In [1]: import numpy as np

In [2]: import numpy.linalg as la

In [3]: np.set_printoptions(suppress=True, linewidth=140)

In [4]: W0 = np.loadtxt("arr.csv", delimiter=",")

In [5]: print(W0.round(4))
[[-53.8659 -40.1842  10.8051 -53.8659  20.2598 -27.0832]
 [-47.6186 -34.4954   9.0144 -47.6186  17.6198 -22.755 ]
 [-22.1977 -12.7924   2.1043 -22.1977   6.8103  -6.6615]
 [-20.3677 -11.3706   1.654  -20.3677   6.0388  -5.6549]
 [-10.0096  -4.0481  -0.5511 -10.0096   1.8322  -0.7802]
 [ -9.1088  -3.4973  -0.6943  -9.1088   1.4953  -0.4569]
 [ -9.0774  -3.4785  -0.699   -9.0774   1.4837  -0.4461]
 [ -5.7321  -1.6444  -1.0796  -5.7321   0.3428   0.4941]
 [ -5.5576  -1.56    -1.0904  -5.5576   0.2904   0.5288]
 [ -3.9403  -0.8515  -1.1236  -3.9403  -0.1386   0.7548]
 [ -3.3576  -0.6344  -1.097   -3.3576  -0.259    0.7848]
 [ -2.5145  -0.3656  -1.006   -2.5145  -0.3843   0.7645]
 [ -0.9629  -0.0509  -0.5787  -0.9629  -0.3565   0.4537]
 [  0.5813  -0.0059   0.5572   0.5813   0.4622  -0.3908]
 [  1.2436   0.0441   1.4363   1.2436   1.3161  -0.879 ]
 [  1.7546   0.2261   2.2369   1.7546   2.1818  -1.168 ]
 [  2.8094   1.1111   3.7944   2.8094   4.0396  -1.2444]
 [  4.9103   3.8707   5.9296   4.9103   6.8997  -0.0693]
 [  5.7243   5.0597   6.5263   5.7243   7.7634   0.5908]
 [  9.1319  10.2194   8.3364   9.1319  10.5848   3.7986]
 [  9.48    10.753    8.48     9.48    10.8237   4.1489]
 [ 10.1284  11.7483   8.7331  10.1284  11.2511   4.8082]
 [ 12.1373  14.8361   9.4176  12.1373  12.4519   6.8942]
 [ 12.7734  15.814    9.6082  12.7734  12.7994   7.5653]
 [ 13.586   17.0628   9.8364  13.586   13.224    8.4282]
 [ 15.4267  19.8888  10.2983  15.4267  14.1158  10.4019]
 [ 17.7605  23.4637  10.794   17.7605  15.1307  12.9321]
 [ 21.2642  28.8109  11.3935  21.2642  16.4655  16.7693]
 [ 23.0525  31.5307  11.6463  23.0525  17.0767  18.74  ]]

In [6]: # looks like rank 3

In [7]: gram = np.cov(W0, rowvar=False)

In [8]: print(np.round(np.median(W0, axis=0), 4))
[1.2436 0.0441 3.7944 1.2436 6.8103 0.5288]

In [9]: W = np.array([[-1, 2, -1, 2, -1],
   ...:     [-1, 0, -1, 2, -2],
   ...:     [1, -2, 1, 1, 2],
   ...:     [-2, 0, 0, -2, 1],
   ...:     [0, 1, 1, -2, 0],
   ...:     [-2, 2, -1, 1, 0]])

In [10]: coef = np.array([0, 8, -1, -6, 2])

In [11]: act = np.maximum(W0 @ W + coef, 0)

In [12]: print(la.matrix_rank(act))
5

In [13]: cent = np.array([[4, 0, 1], [4, 2, 4], [2, 3, 5], [1, 4, 0], [2, 2, 3]])

In [14]: print(W @ cent)
[[  2   7  -1]
 [ -8   1 -12]
 [  3   7   4]
 [ -8  -6   1]
 [  4  -3   9]
 [ -1   5   1]]

In [15]: print((act @ cent).round(6).argmax(axis=1))
[0 0 0 0 0 0 0 0 0 0 0 0 0 2 2 2 2 2 2 0 0 0 0 0 0 0 0 0 0]

In [16]: print(np.round(la.norm(W0, 2) / la.norm(W0), 4))
0.9223

In [17]: print(la.cond(W0) > 100)
True

In [18]: rk = la.matrix_rank(W0)

In [19]: print(rk)
3

In [20]: null = la.svd(W0)[2][rk:].T

In [21]: print(null.shape)
(6, 3)

In [22]: print(np.allclose(W0 @ null, 0))
True

In [23]: feats = np.load("m.npy")

In [24]: print(feats)
[[ 31  -2  -3  22 -12  -9 -13]
 [ -2   3   1  -5   7   0   4]
 [ -3   1   5  -6   6   4  -3]
 [ 22  -5  -6  22 -18  -9 -10]
 [-12   7   6 -18  21   1   8]
 [ -9   0   4  -9   1  22   1]
 [-13   4  -3 -10   8   1  15]]

In [25]: rk = la.matrix_rank(feats)

In [26]: print(rk)
4

In [27]: null = la.svd(feats)[2][rk:].T

In [28]: print([int(la.matrix_rank(feats[:, :j + 1])) for j in range(7)])
[1, 2, 3, 4, 4, 4, 4]

In [29]: print(la.matrix_rank(feats.T @ feats), la.matrix_rank(feats @ feats.T))
4 4

In [30]: print(np.allclose(feats @ null, 0))
True

In [31]: print([int(la.matrix_rank(feats[:i])) for i in range(1, len(feats) + 1)])
[1, 2, 3, 4, 4, 4, 4]

In [32]: A2 = np.array([[3, 1], [-2, 3], [1, -1], [2, 1], [-2, 1], [-3, 1], [1, -1]])

In [33]: print(feats @ A2)
[[ 176   42]
 [ -31    4]
 [ -45    2]
 [ 167   18]
 [-117   -1]
 [-108    0]
 [ -74  -14]]

In [34]: print(np.einsum("ij->j", feats))
[14  8  4 -4 13 10  2]

In [35]: print(la.matrix_rank(np.vstack([feats, A2.T])))
6

In [36]: print(np.einsum("ik,kj->ij", feats, A2))
[[ 176   42]
 [ -31    4]
 [ -45    2]
 [ 167   18]
 [-117   -1]
 [-108    0]
 [ -74  -14]]

In [37]: print(A2.T @ feats.T)
[[ 176  -31  -45  167 -117 -108  -74]
 [  42    4    2   18   -1    0  -14]]

In [38]: print(np.einsum("ik,kj->ji", feats, A2))
[[ 176  -31  -45  167 -117 -108  -74]
 [  42    4    2   18   -1    0  -14]]

In [39]: print(la.matrix_rank(feats @ A2))
2

In [40]: print(np.einsum("ij,ij->i", feats, feats))
[1852  104  132 1534 1059  664  584]

In [41]: E = np.load("mat.npy")

In [42]: print(E.round(4))
[[ 0.6032  0.5556  0.0794  0.5556  0.0794 -0.0794]
 [ 0.5556  0.2222 -0.1111 -0.7778 -0.1111  0.1111]
 [ 0.0794 -0.1111  0.9841 -0.1111 -0.0159  0.0159]
 [ 0.5556 -0.7778 -0.1111  0.2222 -0.1111  0.1111]
 [ 0.0794 -0.1111 -0.0159 -0.1111  0.9841  0.0159]
 [-0.0794  0.1111  0.0159  0.1111  0.0159  0.9841]]

In [43]: vals, evecs = la.eigh(E)

In [44]: x0 = np.array([2, 0, 1, 0, 0, 1])

In [45]: print(np.round(la.eigvalsh(E[1:, 1:]), 4))
[-0.6032  1.      1.      1.      1.    ]

In [46]: print(np.round(evecs * np.maximum(vals, 0) @ evecs.T, 4))
[[ 0.8016  0.2778  0.0397  0.2778  0.0397 -0.0397]
 [ 0.2778  0.6111 -0.0556 -0.3889 -0.0556  0.0556]
 [ 0.0397 -0.0556  0.9921 -0.0556 -0.0079  0.0079]
 [ 0.2778 -0.3889 -0.0556  0.6111 -0.0556  0.0556]
 [ 0.0397 -0.0556 -0.0079 -0.0556  0.9921  0.0079]
 [-0.0397  0.0556  0.0079  0.0556  0.0079  0.9921]]

In [47]: print(np.round(evecs * np.abs(vals) @ evecs.T, 4) + 0)
[[1. 0. 0. 0. 0. 0.]
 [0. 1. 0. 0. 0. 0.]
 [0. 0. 1. 0. 0. 0.]
 [0. 0. 0. 1. 0. 0.]
 [0. 0. 0. 0. 1. 0.]
 [0. 0. 0. 0. 0. 1.]]

In [48]: print(np.round(np.abs(E).sum(axis=1).max(), 4), round(float(np.abs(vals).max()), 4))
1.9524 1.0
